$ python -q
>>> import numpy as np
>>> from numpy import linalg as LA
>>> np.set_printoptions(precision=3, suppress=True, linewidth=140, sign=" ")
>>> X = np.load("data.npy")
>>> X
array([[-0.075,  3.601, -0.709, -1.059,  2.994, -0.412, -1.002, -0.509],
       [ 2.297,  2.72 , -0.859,  1.627,  0.705,  1.782,  0.301,  2.276],
       [-1.757, -0.756, -2.094,  0.097,  0.628, -3.886, -1.204,  0.1  ],
       [-0.369, -1.281, -0.402, -1.25 , -2.247,  4.022, -0.233, -0.461],
       [-0.149, -0.929,  1.388,  3.856,  0.847, -0.443, -1.289,  2.178],
       [ 0.149,  1.889,  1.153, -0.993,  2.946, -2.724, -1.632,  0.576],
       [ 0.599, -0.886, -0.121,  0.684, -2.469,  2.848,  2.248,  2.028],
       [ 0.506, -2.171, -1.341,  3.122,  0.558,  0.768,  0.617, -2.684],
       [ 1.116,  2.348, -0.634,  0.308,  2.36 ,  1.034,  1.289, -3.073],
       [ 1.4  , -0.356, -2.394, -1.424,  3.211,  1.053, -0.588, -1.841],
       [ 0.003,  0.97 , -1.118,  2.069,  1.771,  0.244, -3.677, -1.345],
       [-1.921,  1.627,  0.349,  2.107,  0.261, -1.083, -1.486, -3.264],
       [-1.687, -0.298, -0.679,  0.722,  1.553,  1.586,  1.902, -3.541],
       [ 1.733, -0.981,  1.601,  0.549, -0.302, -2.431, -0.535, -3.448],
       [-0.568, -0.586, -1.718,  1.641,  3.238,  2.027, -2.017,  0.163],
       [ 1.124,  1.357,  1.444,  2.947, -0.958, -3.151,  0.524, -0.019],
       [-1.321,  2.304, -0.011, -0.01 , -3.686, -1.464, -0.669,  1.328],
       [ 0.159, -0.509, -1.66 , -0.117, -3.623,  2.031, -0.363,  2.136],
       [-0.512, -1.138, -1.146, -3.456, -2.754,  1.104,  0.877,  0.785],
       [-0.065,  0.975, -4.111,  0.944, -0.093, -2.209,  1.166, -0.056],
       [-1.008,  0.218, -2.142, -4.346,  0.372,  0.54 , -0.153,  0.058],
       [ 1.467, -0.762,  0.558,  3.39 ,  1.759,  0.873,  2.212,  1.308],
       [ 0.371, -2.333, -0.692, -2.17 , -2.737, -0.65 ,  0.779, -2.39 ],
       [ 0.704,  0.055, -2.077,  1.832,  1.471, -3.027, -2.331,  0.282],
       [ 3.878,  0.312,  1.649, -1.209,  0.761,  1.932, -1.171, -0.033],
       [ 1.189, -1.694, -3.467,  0.229, -2.207, -0.052, -1.687,  0.96 ],
       [-1.022,  1.411, -0.555,  1.717, -3.468, -2.226, -1.297,  0.214],
       [-3.411, -0.522,  0.102,  1.802,  1.562, -0.285, -0.631, -2.63 ],
       [-0.831, -1.099, -1.237, -0.895,  2.388, -2.77 ,  2.719,  0.03 ],
       [-0.919,  0.865,  3.251,  2.815, -0.87 , -0.933,  1.144, -1.405],
       [ 1.614, -3.084, -2.871, -1.14 , -1.553,  0.714, -0.239, -0.605],
       [ 2.273, -0.941, -1.395,  0.322,  1.904, -3.321, -1.493, -0.126],
       [ 2.726,  2.953,  0.904, -0.922,  1.334,  0.846, -1.856, -1.115],
       [ 3.252, -1.392,  0.885,  2.83 , -0.066, -0.747,  0.033,  1.769]])
>>> hat = X @ LA.solve(X.T @ X, X.T)
>>> hat @ X[:, 1]
array([ 3.601,  2.72 , -0.756, -1.281, -0.929,  1.889, -0.886, -2.171,  2.348, -0.356,  0.97 ,  1.627, -0.298, -0.981, -0.586,  1.357,
        2.304, -0.509, -1.138,  0.975,  0.218, -0.762, -2.333,  0.055,  0.312, -1.694,  1.411, -0.522, -1.099,  0.865, -3.084, -0.941,
        2.953, -1.392])
>>> np.trace(hat)
np.float64(8.0)
>>> LA.matrix_rank(np.eye(34) - hat)
np.int64(26)
>>> np.allclose(hat @ hat, hat)
True
